% ipython --no-banner

In [1]: import numpy as np

In [2]: import numpy.linalg as la

In [3]: np.set_printoptions(precision=3, suppress=True, linewidth=200, sign=" ")

In [4]: W0 = np.load("mat.npy")

In [5]: W0
Out[5]: 
array([[-1,  2, -1,  2, -1,  2],
       [ 0,  2,  0,  2,  0,  2],
       [-1,  1, -1,  1, -1,  1],
       [-1,  2, -1,  2, -1,  2],
       [ 0,  2,  0,  2,  0,  2],
       [-1,  1, -1,  1, -1,  1]])

In [6]: la.cond(W0) > 100
Out[6]: np.True_

In [7]: round(float(la.norm(W0, 2) / la.norm(W0)), 3)
Out[7]: 0.959

In [8]: np.argsort(-la.norm(W0, axis=0).round(6), kind="stable")[:3]
Out[8]: array([ 1,  3,  5])

In [9]: A2 = W0 / np.sqrt((W0 ** 2).mean(axis=1, keepdims=True))

In [10]: la.matrix_rank(A2) == la.matrix_rank(W0)
Out[10]: np.True_

In [11]: la.norm(A2, axis=1)
Out[11]: array([ 2.449,  2.449,  2.449,  2.449,  2.449,  2.449])

In [12]: la.matrix_rank(W0 - W0.mean(axis=1, keepdims=True))
Out[12]: np.int64(1)

In [13]: W0 - W0.mean(axis=1, keepdims=True)
Out[13]: 
array([[-1.5,  1.5, -1.5,  1.5, -1.5,  1.5],
       [-1. ,  1. , -1. ,  1. , -1. ,  1. ],
       [-1. ,  1. , -1. ,  1. , -1. ,  1. ],
       [-1.5,  1.5, -1.5,  1.5, -1.5,  1.5],
       [-1. ,  1. , -1. ,  1. , -1. ,  1. ],
       [-1. ,  1. , -1. ,  1. , -1. ,  1. ]])

In [14]: np.abs(np.diag(la.qr(W0)[1])) > 1e-9
Out[14]: array([ True,  True, False, False, False, False])

In [15]: la.lstsq(W0[:-1].T, W0[-1])[2]
Out[15]: np.int32(2)
